$ python -q
>>> import numpy as np
>>> import numpy.linalg as la
>>> np.set_printoptions(suppress=True, linewidth=100)
>>> mat = np.loadtxt("test16.csv", delimiter=",")
>>> mat
array([[ 0., -1.,  1.,  0., -3.],
       [ 1.,  0., -1., -2.,  2.],
       [-1.,  1.,  0.,  0., -1.],
       [ 0.,  2.,  0.,  0.,  0.],
       [ 3., -2.,  1.,  0.,  0.]])
>>> rk = la.matrix_rank(mat)
>>> rk
np.int64(4)
>>> N = la.svd(mat)[2][rk:].T
>>> la.matrix_rank(mat.T @ mat), la.matrix_rank(mat @ mat.T)
(np.int64(4), np.int64(4))
>>> [int(la.matrix_rank(np.delete(mat, i, axis=0))) for i in range(5)]
[4, 3, 4, 4, 4]
>>> np.round(N[:, 0] / N[np.abs(N[:, 0]).round(6).argmax(), 0], 2) + 0
array([-0.33,  0.  ,  1.  , -0.33,  0.33])
>>> np.allclose(mat @ N, 0)
True
>>> np.round(N @ N.T, 2) + 0
array([[ 0.08,  0.  , -0.25,  0.08, -0.08],
       [ 0.  ,  0.  ,  0.  ,  0.  ,  0.  ],
       [-0.25,  0.  ,  0.75, -0.25,  0.25],
       [ 0.08,  0.  , -0.25,  0.08, -0.08],
       [-0.08,  0.  ,  0.25, -0.08,  0.08]])
>>> x = np.array([1, -3, 1, 0, 2])
>>> np.round(la.eigvals(mat).real, 2) + 0
array([0., 0., 0., 0., 0.])
>>> np.round(la.svd(mat, compute_uv=False), 2) + 0
array([4.29, 4.29, 1.62, 1.62, 0.  ])
>>> x @ mat @ x
np.float64(0.0)
>>> Q = la.solve(np.eye(5) - mat, np.eye(5) + mat)
>>> np.round(Q @ Q.T, 2) + 0
array([[1., 0., 0., 0., 0.],
       [0., 1., 0., 0., 0.],
       [0., 0., 1., 0., 0.],
       [0., 0., 0., 1., 0.],
       [0., 0., 0., 0., 1.]])
>>> np.round(la.det(Q), 2)
np.float64(1.0)
>>> U, sigma, Vh = la.svd(mat)
>>> evecs = Vh[:(sigma > 1e-8).sum()]
>>> rng = np.random.default_rng(621)
>>> x = mat[1] + -3 * mat[3] + rng.integers(2) * np.eye(5)[0]
>>> x
array([ 1., -6., -1., -2.,  2.])
>>> np.round(np.diag(evecs.T @ evecs), 2)
array([0.92, 1.  , 0.25, 0.92, 0.92])
>>> np.allclose(evecs.T @ evecs @ x, x)
True
>>> la.matrix_rank(np.vstack([mat, x]))
np.int64(4)
>>> m1 = np.array([[0, -4, 6, -6], [0, 0, 0, 0], [6, 5, 9, 3]])
>>> m1
array([[ 0, -4,  6, -6],
       [ 0,  0,  0,  0],
       [ 6,  5,  9,  3]])
>>> t3 = np.stack([m1, 5 * m1, m1[::-1]])
>>> (t3 @ m1.T).shape
(3, 3, 3)
>>> t3.shape
(3, 3, 4)
>>> la.matrix_rank(t3.reshape(3, -1))
np.int64(2)
>>> la.matrix_rank(t3)
array([2, 2, 2])
>>> feats = np.load("a.npy")
>>> feats
array([[-2,  2,  1],
       [-3,  3,  1],
       [-3,  3,  1],
       [-1,  1,  3]])
>>> U, sigma, Vh = la.svd(mat)
>>> sigma.round(2) + 0
array([4.29, 4.29, 1.62, 1.62, 0.  ])
>>> np.argmax(sigma[:-1] / (sigma[1:] + 1e-6)) + 1
np.int64(4)
>>> B = U[:, :4] @ np.diag(sigma[:4]) @ Vh[:4]
>>> la.matrix_rank(mat, rtol=0.05)
np.int64(4)
>>> la.matrix_rank(B)
np.int64(4)
>>> round(float(la.norm(mat - B, 2)), 2), np.round(sigma[4], 2)
(0.0, np.float64(0.0))
>>> x = np.array([2, 1, 0])
>>> a = np.maximum(feats @ x, 0)
>>> a
array([0, 0, 0, 0])
>>> np.flatnonzero(a > 1e-9)
array([], dtype=int64)
>>> [round(float(x), 2) for x in la.svd(feats, compute_uv=False)[:3]]
[7.21, 2.44, 0.0]
>>> la.cond(feats) > 100
np.True_
>>> rk = la.matrix_rank(feats)
>>> rk
np.int64(2)
>>> N = la.svd(feats)[2][rk:].T
>>> np.allclose(feats @ N, 0)
True
>>> np.round(feats @ N, 2) + 0
array([[0.],
       [0.],
       [0.],
       [0.]])
>>> la.matrix_rank(feats.T @ feats), la.matrix_rank(feats @ feats.T)
(np.int64(2), np.int64(2))
>>> N.shape
(3, 1)
>>> np.unique(feats.round(6), axis=0).shape
(3, 3)
>>> np.allclose(feats[:-1].T @ la.lstsq(feats[:-1].T, feats[-1])[0], feats[-1])
True
>>> J = np.loadtxt("block18.csv", delimiter=",")
>>> J
array([[-40.7 ,  -0.16,  40.66,  19.81],
       [-40.74,  -0.82,  41.74,  20.52],
       [-38.77,   0.26,  41.77,  18.97],
       [-39.48,  -1.45,  39.96,  18.74],
       [-40.43,   0.68,  40.37,  20.62],
       [-39.33,   0.68,  40.25,  20.02],
       [-41.03,   1.06,  40.71,  20.73],
       [-41.3 ,   0.19,  41.24,  19.46],
       [-40.85,  -0.88,  40.18,  20.1 ],
       [-40.97,  -0.11,  40.24,  18.31],
       [-40.15,   0.43,  38.76,  19.79],
       [-39.15,   1.52,  39.59,  18.65],
       [-37.83,   1.26,  39.02,  20.04],
       [-39.38,   0.44,  39.55,  19.66],
       [-41.91,   0.2 ,  39.71,  18.6 ]])
>>> x = np.array([-2, 2, 1, -1])
>>> y = J @ x
>>> np.round(la.lstsq(J, y)[0], 2)
array([-2.,  2.,  1., -1.])
>>> y = y + 0.02 * rng.normal(size=15)
>>> y.round(2)
array([101.93, 101.08, 100.87,  97.28, 101.94, 100.23, 104.16, 104.76, 100.04, 103.67, 100.15,
       102.3 ,  97.16,  99.52, 105.36])
>>> b, *_ = la.lstsq(J, y)
>>> [round(float(la.norm(la.solve(J.T @ J + lam * np.eye(4), J.T @ y))), 2) for lam in (0, 1, 10, 100)]
[3.17, 2.88, 2.01, 1.69]
>>> np.round(J.T @ (y - J @ b), 2) + 0
array([0., 0., 0., 0.])
>>> b.round(2)
array([-2.01,  2.  ,  1.  , -1.01])
>>> Xs = J - J.mean(axis=0)
>>> evecs = la.svd(Xs)[2][:1]
>>> B = Xs - Xs @ evecs.T @ evecs
>>> np.round((Xs @ evecs.T).std(axis=0), 2)
array([1.19])
>>> np.round(np.diag(evecs.T @ evecs), 2) + 0
array([0.65, 0.16, 0.19, 0.  ])
>>> np.round(la.norm(B) / la.norm(Xs), 2)
np.float64(0.73)
>>> la.norm(B, axis=1).round(6).argmax()
np.int64(2)
>>> B = J + rng.integers(-2, 3, (15, 1)) @ rng.integers(-2, 3, (1, 4))
>>> B.round(2)
array([[-40.7 ,  -0.16,  40.66,  19.81],
       [-40.74,  -0.82,  41.74,  20.52],
       [-36.77,   0.26,  41.77,  22.97],
       [-38.48,  -1.45,  39.96,  20.74],
       [-40.43,   0.68,  40.37,  20.62],
       [-40.33,   0.68,  40.25,  18.02],
       [-40.03,   1.06,  40.71,  22.73],
       [-43.3 ,   0.19,  41.24,  15.46],
       [-38.85,  -0.88,  40.18,  24.1 ],
       [-40.97,  -0.11,  40.24,  18.31],
       [-42.15,   0.43,  38.76,  15.79],
       [-41.15,   1.52,  39.59,  14.65],
       [-39.83,   1.26,  39.02,  16.04],
       [-37.38,   0.44,  39.55,  23.66],
       [-40.91,   0.2 ,  39.71,  20.6 ]])
>>> np.abs(B - J).sum(axis=1)
array([0., 0., 6., 3., 0., 3., 3., 6., 6., 0., 6., 6., 6., 6., 3.])
>>> B - J
array([[ 0.,  0.,  0.,  0.],
       [ 0.,  0.,  0.,  0.],
       [ 2.,  0.,  0.,  4.],
       [ 1.,  0.,  0.,  2.],
       [ 0.,  0.,  0.,  0.],
       [-1.,  0.,  0., -2.],
       [ 1.,  0.,  0.,  2.],
       [-2.,  0.,  0., -4.],
       [ 2.,  0.,  0.,  4.],
       [ 0.,  0.,  0.,  0.],
       [-2.,  0.,  0., -4.],
       [-2.,  0.,  0., -4.],
       [-2.,  0.,  0., -4.],
       [ 2.,  0.,  0.,  4.],
       [ 1.,  0.,  0.,  2.]])
>>> np.argsort(-la.norm(J, axis=0).round(6), kind="stable")[:3]
array([2, 0, 3])
>>> la.matrix_rank(J, rtol=0.1)
np.int64(1)
>>> round(la.norm(J, 2) / la.norm(J), 2)
np.float64(1.0)
>>> [round(float(x), 2) for x in la.svd(J, compute_uv=False)[:3]]
[232.9, 3.61, 3.05]
>>> np.round(np.abs(la.svd(J)[2][-1]), 2)
array([0.01, 0.6 , 0.34, 0.73])
>>> Q, evecs = la.qr(J[:, :3])[0], la.qr(J[:, 3:])[0]
>>> sigma = la.svd(Q.T @ evecs, compute_uv=False)
>>> round(la.norm(Q @ Q.T - evecs @ evecs.T, 2), 2)
np.float64(1.0)
>>> sigma.round(2)
array([1.])
>>> F = np.array([[1, -1, 1, -1, -1, 1, -1, 1],
...     [1, -1, -1, 1, 1, -1, -1, 1],
...     [1, -1, 1, -1, 1, -1, 1, -1],
...     [1, 1, -1, -1, 1, 1, -1, -1]])
>>> u = np.array([0, -2, -2])
>>> np.correlate(F[0], F[2], "full")
array([-1,  2, -3,  4, -3,  2, -1,  0,  1, -2,  3, -4,  3, -2,  1])
>>> np.array([np.convolve(row, u, "same") for row in F])
array([[-2,  0,  0,  0,  4,  0,  0,  0],
       [-2,  0,  4,  0, -4,  0,  4,  0],
       [-2,  0,  0,  0,  0,  0,  0,  0],
       [-2, -4,  0,  4,  0, -4,  0,  4]])
>>> np.cross(F[0, :3], F[2, :3])
array([0, 0, 0])
>>> E = np.load("arr.npy")
>>> E
array([[1.  , 0.5 , 0.25, 0.12],
       [0.5 , 1.  , 0.5 , 0.25],
       [0.25, 0.5 , 1.  , 0.5 ],
       [0.12, 0.25, 0.5 , 1.  ]])
>>> B = la.inv(E)
>>> B.round(2) + 0
array([[ 1.33, -0.67,  0.  ,  0.01],
       [-0.67,  1.67, -0.66,  0.  ],
       [ 0.  , -0.66,  1.67, -0.67],
       [ 0.01,  0.  , -0.67,  1.33]])
>>> (np.abs(B) > 1e-9).astype(int)
array([[1, 1, 1, 1],
       [1, 1, 1, 1],
       [1, 1, 1, 1],
       [1, 1, 1, 1]])
>>> np.round(la.inv(B), 2)
array([[1.  , 0.5 , 0.25, 0.12],
       [0.5 , 1.  , 0.5 , 0.25],
       [0.25, 0.5 , 1.  , 0.5 ],
       [0.12, 0.25, 0.5 , 1.  ]])
>>> round(la.slogdet(E)[0], 2)
np.float64(1.0)
>>> x = np.ones(4)
>>> for _ in range(5):
...     x = B @ x
...     x /= la.norm(x)
...     print(round(x @ B @ x, 2))
... 
0.74
1.56
1.84
1.86
1.86
>>> x.round(2)
array([ 0.56, -0.43, -0.43,  0.56])
>>> arr = np.loadtxt("sample4.csv", delimiter=",")
>>> arr
array([[ 2., 10.,  4.,  0.],
       [ 2., 10.,  4.,  0.],
       [ 0.,  2.,  1.,  0.],
       [ 0.,  0.,  0.,  0.],
       [ 0.,  0.,  0.,  0.],
       [ 5., 18.,  7.,  0.],
       [ 2., 10.,  4.,  0.],
       [ 0.,  0.,  0.,  0.],
       [ 2., 10.,  4.,  0.],
       [ 2., 10.,  4.,  0.],
       [ 2., 10.,  4.,  0.],
       [ 8., 26., 10.,  1.],
       [ 0.,  2.,  1.,  0.],
       [ 0.,  0.,  0.,  0.],
       [ 0.,  0.,  0.,  0.],
       [ 0.,  2.,  1.,  0.],
       [ 2., 10.,  4.,  0.],
       [ 8., 26., 10.,  1.],
       [ 5., 18.,  7.,  0.],
       [ 0.,  0.,  0.,  0.],
       [ 8., 26., 10.,  1.],
       [ 0.,  2.,  1.,  0.],
       [ 2., 10.,  4.,  0.],
       [ 0.,  2.,  1.,  0.],
       [ 8., 26., 10.,  1.]])
>>> B = np.c_[arr[:, :2] @ np.array([[-3, 7], [-6, -3]]), np.array([0, 0, 0, 5, 5, 2, 1, 2, 4, 5, 5, 4, 1, 3, 5, 3, 1, 3, 4, 1, 1, 3, 2, 0, 0])]
>>> B
array([[ -66.,  -16.,    0.],
       [ -66.,  -16.,    0.],
       [ -12.,   -6.,    0.],
       [   0.,    0.,    5.],
       [   0.,    0.,    5.],
       [-123.,  -19.,    2.],
       [ -66.,  -16.,    1.],
       [   0.,    0.,    2.],
       [ -66.,  -16.,    4.],
       [ -66.,  -16.,    5.],
       [ -66.,  -16.,    5.],
       [-180.,  -22.,    4.],
       [ -12.,   -6.,    1.],
       [   0.,    0.,    3.],
       [   0.,    0.,    5.],
       [ -12.,   -6.,    3.],
       [ -66.,  -16.,    1.],
       [-180.,  -22.,    3.],
       [-123.,  -19.,    4.],
       [   0.,    0.,    1.],
       [-180.,  -22.,    1.],
       [ -12.,   -6.,    3.],
       [ -66.,  -16.,    2.],
       [ -12.,   -6.,    0.],
       [-180.,  -22.,    0.]])
>>> np.round(la.norm(B - arr @ la.lstsq(arr, B)[0], axis=0), 2) + 0
array([ 0. ,  0. , 11.9])
>>> la.matrix_rank(B)
np.int64(3)
>>> np.round(la.lstsq(arr, B[:, 0])[0], 2) + 0
array([-3., -6.,  0.,  0.])
>>> P = B @ la.solve(B.T @ B, B.T)
>>> np.round(la.eigvalsh(P), 2) + 0
array([0., 0., 0., 0., 0., 0., 0., 0., 0., 0., 0., 0., 0., 0., 0., 0., 0., 0., 0., 0., 0., 0., 1.,
       1., 1.])
>>> np.allclose(P @ P, P)
True
>>> round(np.trace(P), 2)
np.float64(3.0)
>>> np.round(np.diag(P), 2)
array([0.14, 0.14, 0.05, 0.17, 0.17, 0.08, 0.11, 0.03, 0.12, 0.14, 0.14, 0.24, 0.04, 0.06, 0.17,
       0.06, 0.11, 0.22, 0.1 , 0.01, 0.23, 0.06, 0.1 , 0.05, 0.25])
>>> u = np.array([-2, -2])
>>> np.convolve(arr[17], u)
array([-16., -68., -72., -22.,  -2.])
>>> np.polyval(u, arr[17])
array([-18., -54., -22.,  -4.])
>>> np.cross(arr[17, :3], arr[0, :3])
array([  4., -12.,  28.])
>>> Xs = arr - arr.mean(axis=0)
>>> evecs = la.svd(Xs)[2][:1]
>>> B = Xs - Xs @ evecs.T @ evecs
>>> la.norm(B, axis=1).round(6).argmax()
np.int64(0)
>>> np.round(np.cov(Xs @ evecs.T, rowvar=False), 2)
np.float64(106.51)
>>> round(la.norm(B) / la.norm(Xs), 2)
np.float64(0.05)
>>> np.round(B.std(axis=0), 2)
array([0.43, 0.1 , 0.12, 0.21])
>>> round(float(la.norm(arr, 1)), 2), round(float(la.norm(arr, np.inf)), 2)
(230.0, 45.0)
>>> round(la.norm(arr, "nuc"), 2)
np.float64(75.7)
>>> round(float(la.norm(arr, 2)), 2)
71.66
>>> B = np.array([[1], [-1], [0]])
>>> Z = np.array([[0, -1, 0]])
>>> M = B @ Z + 0.3 * rng.normal(size=(3, 3))
>>> M.round(2)
array([[ 0.02, -0.48,  0.56],
       [ 0.29,  1.11,  0.72],
       [ 0.05, -0.15,  0.04]])
>>> U, sigma, Vh = la.svd(M)
>>> np.argmax(sigma[:-1] / (sigma[1:] + 1e-6)) + 1
np.int64(2)
>>> B = U[:, :2] @ np.diag(sigma[:2]) @ Vh[:2]
>>> la.matrix_rank(B)
np.int64(2)
>>> round(float(la.norm(M - B) / la.norm(M)), 2)
0.04
>>> round(la.norm(M - B, 2), 2), round(sigma[2], 2)
(np.float64(0.07), np.float64(0.07))
